$ python3 -q
>>> import numpy as np
>>> from numpy import linalg as LA
>>> np.set_printoptions(precision=2, suppress=True, linewidth=120, floatmode="fixed")
>>> K = np.loadtxt("layer8.csv", delimiter=",")
>>> K
array([[ -2.74,  -5.85,   4.75, -16.64,   7.50,   1.65, -11.64,  -4.15],
       [  3.94,   0.83,  -0.53,   2.07,  -5.10,   0.56,  -0.73,  -5.08],
       [ -2.16,  -4.43,   4.60, -16.25,   7.48,   1.17, -14.12,  -3.00],
       [ -3.16,  -4.56,   7.33, -14.75,   5.70,   0.43, -14.35,  -2.10],
       [ -1.52,  -5.32,   3.92, -16.53,   6.07,   1.27, -15.15,  -2.86],
       [ -2.54,  -3.43,   4.69, -13.74,   5.93,   1.48, -12.77,  -1.88],
       [ -3.44,  -5.22,   3.61, -16.15,   7.76,   2.42, -14.91,  -2.05],
       [ -1.46,  -5.76,   5.49, -17.09,   6.92,   0.57, -13.51,  -1.84],
       [  6.25,   1.57,  -2.08,   4.15,  -7.36,   0.83,  -2.69,  -5.34],
       [ -4.70,  -6.29,   7.09, -16.02,   7.00,   1.55, -14.40,  -4.07],
       [ -3.52,  -4.44,   4.74, -16.63,   7.82,   2.98, -15.44,  -2.94],
       [ -3.37,  -4.71,   6.68, -14.38,   6.39,   2.05, -12.35,  -0.35],
       [  5.31,   4.16,  -1.04,   3.41,  -5.12,  -1.20,  -1.35,  -5.66],
       [ -2.20,  -3.93,   5.43, -16.15,   6.25,   2.56, -14.34,  -2.62],
       [  4.22,   0.35,  -1.18,   3.06,  -6.24,   0.52,  -2.23,  -3.29],
       [  6.77,   1.77,  -2.49,   2.99,  -5.88,   0.13,  -2.34,  -5.62],
       [ -3.85,  -5.81,   5.42, -16.01,   6.32,   1.05, -11.79,  -2.38],
       [  4.27,   0.35,  -2.91,   2.51,  -7.47,  -1.03,  -1.19,  -5.68],
       [  5.60,   0.91,  -2.37,   4.31,  -5.48,  -0.05,  -1.07,  -4.32],
       [  4.73,   2.48,  -1.85,   1.02,  -5.75,  -0.73,  -2.07,  -4.75],
       [ -2.93,  -3.34,   5.03, -15.94,   6.09,   2.18, -14.12,  -1.93],
       [  3.89,   0.70,  -2.07,   3.08,  -6.23,   0.67,  -1.07,  -3.45],
       [ -3.40,  -4.40,   5.61, -14.69,   4.90,   2.69, -13.89,  -2.28],
       [ -2.97,  -3.98,   4.04, -17.43,   6.50,   2.30, -14.69,  -4.62],
       [ -1.90,  -5.10,   5.34, -15.40,   7.95,   1.63, -13.37,  -3.02],
       [ -3.37,  -4.90,   6.05, -15.56,   7.14,   2.37, -14.35,  -2.92],
       [  4.78,   1.48,  -2.82,   0.49,  -5.33,  -0.32,  -3.01,  -5.57],
       [ -2.89,  -5.94,   4.35, -16.19,   6.66,   1.87, -13.79,  -2.29],
       [ -3.99,  -5.03,   5.95, -15.81,   6.89,   1.44, -15.37,  -2.08],
       [ -4.70,  -5.17,   4.71, -15.66,   8.15,   1.66, -15.50,  -2.18],
       [  5.80,   2.95,  -1.96,   2.90,  -6.67,   1.47,  -0.89,  -4.51],
       [  4.45,   2.19,  -2.21,   0.36,  -5.21,   0.26,  -0.38,  -5.88],
       [ -2.69,  -4.82,   4.98, -16.45,   6.09,   2.40, -14.38,  -3.53],
       [ -0.99,  -3.66,   4.90, -15.26,   6.60,   1.61, -15.22,  -1.27],
       [  3.20,   2.22,  -2.47,   0.47,  -6.64,   0.41,  -3.53,  -4.82],
       [  4.68,   0.73,  -2.18,   1.09,  -6.26,  -0.53,  -2.43,  -4.24],
       [  4.57,   2.35,  -0.46,   2.23,  -6.99,   0.50,  -3.28,  -5.24]])
>>> basis = K[[10, 2]].astype(float)
>>> for _ in range(7):
...     idx = LA.norm(K[:, None] - basis, axis=-1).argmin(axis=1)
...     basis = np.array([K[idx == j].mean(axis=0) for j in range(2)])
... 
>>> idx
array([0, 1, 0, 0, 0, 0, 0, 0, 1, 0, 0, 0, 1, 0, 1, 1, 0, 1, 1, 1, 0, 1, 0, 0, 0, 0, 1, 0, 0, 0, 1, 1, 0, 0, 1, 1, 1])
>>> np.bincount(idx)
array([22, 15])
>>> print(basis[1] - basis[0])
[  7.76   6.49  -7.12  18.13 -12.85  -1.69  12.18  -2.33]
>>> M2 = np.array([[-3, 0, 3],
...     [-2, 2, 0],
...     [1, 2, -3],
...     [0, 0, 3],
...     [0, 0, -3],
...     [1, -3, -2],
...     [1, 0, -1],
...     [0, 1, 1]])
>>> print(LA.matrix_rank(np.vstack([K, M2.T])))
8
>>> print(np.vstack([K, M2.T]).shape)
(40, 8)
>>> np.einsum("ij->j", K)
array([   7.97,  -81.05,   86.09, -314.59,   56.38,   40.82, -337.71, -129.81])
>>> print(LA.matrix_rank(K @ M2))
3
>>> q, evecs = LA.qr(K[:, :4])[0], LA.qr(K[:, 4:])[0]
>>> sigma = LA.svd(q.T @ evecs, compute_uv=False)
>>> (sigma > 0.9).sum()
np.int64(2)
>>> np.degrees(np.arccos(sigma.clip(0, 1)))
array([ 4.85, 19.10, 77.57, 85.57])
>>> M2 = np.array([[0, -2], [0, 2], [1, -1], [0, -2], [-2, 0]])
>>> basis = np.array([[-5, -3, 4], [1, 1, -4]])
>>> m1 = M2 @ basis
>>> m1
array([[-2, -2,  8],
       [ 2,  2, -8],
       [-6, -4,  8],
       [-2, -2,  8],
       [10,  6, -8]])
>>> np.round(LA.norm(m1, 2) / LA.norm(m1), 2)
np.float64(0.96)
>>> LA.cond(m1) > 100
np.True_
>>> LA.matrix_rank(m1, rtol=0.1)
np.int64(2)
>>> np.argsort(-LA.norm(m1, axis=0).round(6), kind="stable")[:3]
array([2, 0, 1])
>>> [round(float(x), 2) for x in LA.svd(m1, compute_uv=False)[:3]]
[22.13, 6.51, 0.0]
>>> Uu, sigma, Vh = LA.svd(m1)
>>> np.argmax(sigma[:-1] / (sigma[1:] + 1e-6)) + 1
np.int64(2)
>>> sigma.round(2) + 0
array([22.13,  6.51,  0.00])
>>> M2 = Uu[:, :2] @ np.diag(sigma[:2]) @ Vh[:2]
>>> round(LA.norm(m1 - M2, 2), 2), round(float(sigma[2]), 2)
(np.float64(0.0), 0.0)
>>> rng = np.random.default_rng(640489)
>>> M2 = m1 + rng.integers(-2, 3, (5, 2)) @ rng.integers(-2, 3, (2, 3))
>>> M2
array([[ -1,  -1,  10],
       [  3,  -1, -10],
       [ -7,  -3,   8],
       [  0,  -6,   6],
       [  9,  11,  -4]])
>>> np.round(LA.svd(M2 - m1, compute_uv=False), 2) + 0
array([9.06, 2.42, 0.00])
>>> print(np.abs(M2 - m1).sum(axis=1))
[ 4  6  2  8 10]
>>> t3 = np.stack([m1, 5 * m1, m1[::-1]])
>>> t3.sum(axis=0)
array([[ -2,  -6,  40],
       [ 10,  10, -40],
       [-42, -28,  56],
       [-10, -10,  40],
       [ 58,  34, -40]])
>>> LA.matrix_rank(t3)
array([2, 2, 2])
>>> LA.matrix_rank(t3.reshape(3, -1))
np.int64(2)
>>> np.einsum("bij,cij->bc", t3, t3)
array([[  532,  2660,  -220],
       [ 2660, 13300, -1100],
       [ -220, -1100,   532]])
>>> print((t3 @ m1.T).shape)
(3, 5, 5)
>>> arr = np.array([[0, 0, 1, 0, 0, 1, 0, 0],
...     [0, 0, 0, 0, 0, 0, 0, 0],
...     [1, 0, 0, 1, 0, 1, 0, 0],
...     [0, 0, 1, 0, 0, 0, 0, 0],
...     [0, 0, 0, 0, 0, 0, 1, 1],
...     [1, 0, 1, 0, 0, 0, 0, 0],
...     [0, 0, 0, 0, 1, 0, 0, 1],
...     [0, 0, 0, 0, 1, 0, 1, 0]])
>>> ev, evecs = LA.eigh(arr)
>>> vec = np.array([-1, -2, -5, 4, 1, 1, 0, -5])
>>> vec @ arr @ vec
np.int64(-52)
>>> np.abs(arr).sum(axis=1).max(), round(np.abs(ev).max(), 2)
(np.int64(3), np.float64(2.17))
>>> np.round(LA.eigvalsh(arr[1:, 1:]), 2) + 0
array([-1.41, -1.00, -1.00,  0.00,  0.00,  1.41,  2.00])
>>> round(vec @ arr @ vec / (vec @ vec), 2), round(float(ev[0]), 2), np.round(ev[-1], 2)
(np.float64(-0.71), -1.48, np.float64(2.17))
>>> (arr + arr.T) / 2
array([[0.00, 0.00, 1.00, 0.00, 0.00, 1.00, 0.00, 0.00],
       [0.00, 0.00, 0.00, 0.00, 0.00, 0.00, 0.00, 0.00],
       [1.00, 0.00, 0.00, 1.00, 0.00, 1.00, 0.00, 0.00],
       [0.00, 0.00, 1.00, 0.00, 0.00, 0.00, 0.00, 0.00],
       [0.00, 0.00, 0.00, 0.00, 0.00, 0.00, 1.00, 1.00],
       [1.00, 0.00, 1.00, 0.00, 0.00, 0.00, 0.00, 0.00],
       [0.00, 0.00, 0.00, 0.00, 1.00, 0.00, 0.00, 1.00],
       [0.00, 0.00, 0.00, 0.00, 1.00, 0.00, 1.00, 0.00]])
>>> np.trace(arr)
np.int64(0)
>>> LA.matrix_power(arr, 3)
array([[2, 0, 4, 1, 0, 3, 0, 0],
       [0, 0, 0, 0, 0, 0, 0, 0],
       [4, 0, 2, 3, 0, 4, 0, 0],
       [1, 0, 3, 0, 0, 1, 0, 0],
       [0, 0, 0, 0, 2, 0, 3, 3],
       [3, 0, 4, 1, 0, 2, 0, 0],
       [0, 0, 0, 0, 3, 0, 2, 3],
       [0, 0, 0, 0, 3, 0, 3, 2]])
>>> np.allclose(arr @ arr.T, arr.T @ arr)
True
>>> ev, evecs = LA.eigh(arr)
>>> round(ev.sum(), 2), np.trace(arr)
(np.float64(0.0), np.int64(0))
>>> np.round(evecs.T @ evecs, 2) + 0
array([[1.00, 0.00, 0.00, 0.00, 0.00, 0.00, 0.00, 0.00],
       [0.00, 1.00, 0.00, 0.00, 0.00, 0.00, 0.00, 0.00],
       [0.00, 0.00, 1.00, 0.00, 0.00, 0.00, 0.00, 0.00],
       [0.00, 0.00, 0.00, 1.00, 0.00, 0.00, 0.00, 0.00],
       [0.00, 0.00, 0.00, 0.00, 1.00, 0.00, 0.00, 0.00],
       [0.00, 0.00, 0.00, 0.00, 0.00, 1.00, 0.00, 0.00],
       [0.00, 0.00, 0.00, 0.00, 0.00, 0.00, 1.00, 0.00],
       [0.00, 0.00, 0.00, 0.00, 0.00, 0.00, 0.00, 1.00]])
>>> np.round(LA.eigvalsh(arr + -2 * np.eye(8)), 2) + 0
array([-3.48, -3.00, -3.00, -3.00, -2.00, -1.69,  0.00,  0.17])
>>> np.round(LA.eigvalsh(arr @ arr), 2) + 0
array([0.00, 0.10, 1.00, 1.00, 1.00, 2.19, 4.00, 4.71])
>>> X = np.load("out17.npy")
>>> X
array([[0.60, 0.20, 0.00, 0.20],
       [0.20, 0.20, 0.40, 0.20],
       [0.00, 0.17, 0.50, 0.33],
       [0.22, 0.22, 0.22, 0.33]])
>>> M2 = X / np.sqrt((X ** 2).mean(axis=1, keepdims=True))
>>> LA.norm(M2, axis=1)
array([2.00, 2.00, 2.00, 2.00])
>>> M2[2]
array([0.00, 0.53, 1.60, 1.07])
>>> LA.matrix_rank(M2) == LA.matrix_rank(X)
np.True_
>>> print(round(float(LA.norm(m1) ** 2 / LA.norm(m1, 2) ** 2), 2))
1.09
>>> np.round(LA.norm(m1, "nuc"), 2)
np.float64(28.64)
>>> q, evecs = LA.qr(X[:, :2])[0], LA.qr(X[:, 2:])[0]
>>> sigma = LA.svd(q.T @ evecs, compute_uv=False)
>>> print(round(LA.norm(q @ q.T - evecs @ evecs.T, 2), 2))
0.67
>>> np.degrees(np.arccos(sigma.clip(0, 1)))
array([ 8.13, 42.45])
>>> np.round(np.einsum("ij,ji->", X, X), 2)
np.float64(1.3)
>>> round(float(LA.det(2 * X)), 2), np.round(LA.det(X), 2)
(0.05, np.float64(0.0))
>>> print(np.round(np.poly(X), 2) + 0)
[ 1.00 -1.63  0.68 -0.05  0.00]
>>> round(float(LA.eigvals(X).sum().real), 2)
1.63
>>> LA.eigvals(X)
array([1.00+0.00j, 0.55+0.00j, 0.04+0.06j, 0.04-0.06j])
>>> print(np.kron(np.eye(2, dtype=int), X))
[[0.60 0.20 0.00 0.20 0.00 0.00 0.00 0.00]
 [0.20 0.20 0.40 0.20 0.00 0.00 0.00 0.00]
 [0.00 0.17 0.50 0.33 0.00 0.00 0.00 0.00]
 [0.22 0.22 0.22 0.33 0.00 0.00 0.00 0.00]
 [0.00 0.00 0.00 0.00 0.60 0.20 0.00 0.20]
 [0.00 0.00 0.00 0.00 0.20 0.20 0.40 0.20]
 [0.00 0.00 0.00 0.00 0.00 0.17 0.50 0.33]
 [0.00 0.00 0.00 0.00 0.22 0.22 0.22 0.33]]
>>> q, _ = LA.qr(np.array([[-0.1, -0.1, 1.0, 1.0, -0.3, -1.2, -1.0],
...     [0.8, 0.1, 1.3, -0.5, 0.6, 0.6, -0.2],
...     [-0.5, -1.0, -0.4, 0.0, -0.7, 0.9, -0.5],
...     [0.2, -1.8, 0.1, 1.7, 0.5, -0.5, -0.1],
...     [0.7, -0.2, 0.0, -0.2, -1.1, 1.0, 1.3],
...     [0.1, 0.7, -0.8, 0.6, 0.4, -1.2, 0.2],
...     [0.7, -1.1, 0.5, -0.4, 0.8, 0.6, -3.0]]))
>>> feats = -3 * q
>>> feats
array([[ 0.22, -0.16,  1.96,  1.44,  0.91,  1.37,  0.56],
       [-1.73,  0.44,  1.35, -0.24, -0.41, -1.55,  1.17],
       [ 1.08, -1.44, -0.20, -1.00,  0.80, -0.34,  1.99],
       [-0.43, -2.16, -0.31,  1.63, -0.40, -0.96, -0.55],
       [-1.51,  0.03, -0.95,  0.01,  2.40,  0.07, -0.20],
       [-0.22,  0.91, -1.51,  1.53, -0.62,  0.41,  1.71],
       [-1.51, -1.09, -0.15, -0.94, -1.03,  1.87,  0.27]])
>>> round(feats[:, 3] @ feats[:, 1], 2)
np.float64(-0.0)
>>> np.round(feats.T @ feats, 2) + 0
array([[9.00, 0.00, 0.00, 0.00, 0.00, 0.00, 0.00],
       [0.00, 9.00, 0.00, 0.00, 0.00, 0.00, 0.00],
       [0.00, 0.00, 9.00, 0.00, 0.00, 0.00, 0.00],
       [0.00, 0.00, 0.00, 9.00, 0.00, 0.00, 0.00],
       [0.00, 0.00, 0.00, 0.00, 9.00, 0.00, 0.00],
       [0.00, 0.00, 0.00, 0.00, 0.00, 9.00, 0.00],
       [0.00, 0.00, 0.00, 0.00, 0.00, 0.00, 9.00]])
>>> np.round(LA.pinv(feats), 2) + 0
array([[ 0.02, -0.19,  0.12, -0.05, -0.17, -0.02, -0.17],
       [-0.02,  0.05, -0.16, -0.24,  0.00,  0.10, -0.12],
       [ 0.22,  0.15, -0.02, -0.03, -0.11, -0.17, -0.02],
       [ 0.16, -0.03, -0.11,  0.18,  0.00,  0.17, -0.10],
       [ 0.10, -0.05,  0.09, -0.04,  0.27, -0.07, -0.11],
       [ 0.15, -0.17, -0.04, -0.11,  0.01,  0.05,  0.21],
       [ 0.06,  0.13,  0.22, -0.06, -0.02,  0.19,  0.03]])
>>> M2 = feats / LA.norm(feats, axis=1, keepdims=True)
>>> G = M2 @ M2.T
>>> LA.norm(M2, axis=1)
array([1.00, 1.00, 1.00, 1.00, 1.00, 1.00, 1.00])
>>> print(np.argwhere(np.triu(np.abs(G) > 0.95, 1)))
[]
>>> (G - 2 * np.eye(7)).round(6).argmax(axis=1)
array([1, 0, 0, 0, 0, 0, 0])
>>> vec = np.array([1, 0, -1, 1, 0, -1, 2])
>>> feats @ np.eye(7)[1]
array([-0.16,  0.44, -1.44, -2.16,  0.03,  0.91, -1.09])
>>> (feats * vec).sum(axis=1)
array([-0.56,  0.59,  4.60,  1.38, -1.03,  5.84, -3.62])
>>> t3 = np.stack([feats, 2 * feats, feats[::-1]])
>>> LA.norm(t3, axis=(1, 2))
array([ 7.94, 15.87,  7.94])
>>> LA.matrix_rank(t3)
array([7, 7, 7])
>>> LA.matrix_rank(t3.reshape(3, -1))
np.int64(2)
>>> np.einsum("bij,cij->bc", t3, t3)
array([[ 63.00, 126.00,   9.00],
       [126.00, 252.00,  18.00],
       [  9.00,  18.00,  63.00]])
>>> t3.shape
(3, 7, 7)
>>> M2 = feats / np.sqrt((feats ** 2).mean(axis=1, keepdims=True))
>>> LA.matrix_rank(feats - feats.mean(axis=1, keepdims=True))
np.int64(6)
>>> M2[4]
array([-1.33,  0.02, -0.84,  0.01,  2.12,  0.06, -0.18])
>>> F = np.load("a.npy")
>>> print(F)
[[0 2 0 0 0 0]
 [0 0 0 1 2 0]
 [0 0 0 0 0 0]]
>>> M2 = F + rng.integers(-2, 3, (3, 2)) @ rng.integers(-2, 3, (2, 6))
>>> M2
array([[-3,  5, -6,  4,  2,  5],
       [ 5, -5,  2,  1,  4, -3],
       [-1,  1,  2, -2, -2, -1]])
>>> M2 - F
array([[-3,  3, -6,  4,  2,  5],
       [ 5, -5,  2,  0,  2, -3],
       [-1,  1,  2, -2, -2, -1]])
>>> print(np.abs(M2 - F).sum(axis=1))
[23 17  9]
>>> rank = LA.matrix_rank(F)
>>> rank
np.int64(2)
>>> null = LA.svd(F)[2][rank:].T
>>> np.allclose(F @ null, 0)
True
>>> [int(LA.matrix_rank(F[:, :j + 1])) for j in range(6)]
[0, 1, 1, 2, 2, 2]
>>> [int(LA.matrix_rank(F[:i])) for i in range(1, len(F) + 1)]
[1, 2, 2]
>>> null.shape
(6, 4)
>>> np.round(F @ null, 2) + 0
array([[0.00, 0.00, 0.00, 0.00],
       [0.00, 0.00, 0.00, 0.00],
       [0.00, 0.00, 0.00, 0.00]])
>>> print(np.round(null @ null.T, 2) + 0)
[[ 1.00  0.00  0.00  0.00  0.00  0.00]
 [ 0.00  0.00  0.00  0.00  0.00  0.00]
 [ 0.00  0.00  1.00  0.00  0.00  0.00]
 [ 0.00  0.00  0.00  0.80 -0.40  0.00]
 [ 0.00  0.00  0.00 -0.40  0.20  0.00]
 [ 0.00  0.00  0.00  0.00  0.00  1.00]]
>>> print(LA.matrix_rank(F.T @ F), LA.matrix_rank(F @ F.T))
2 2
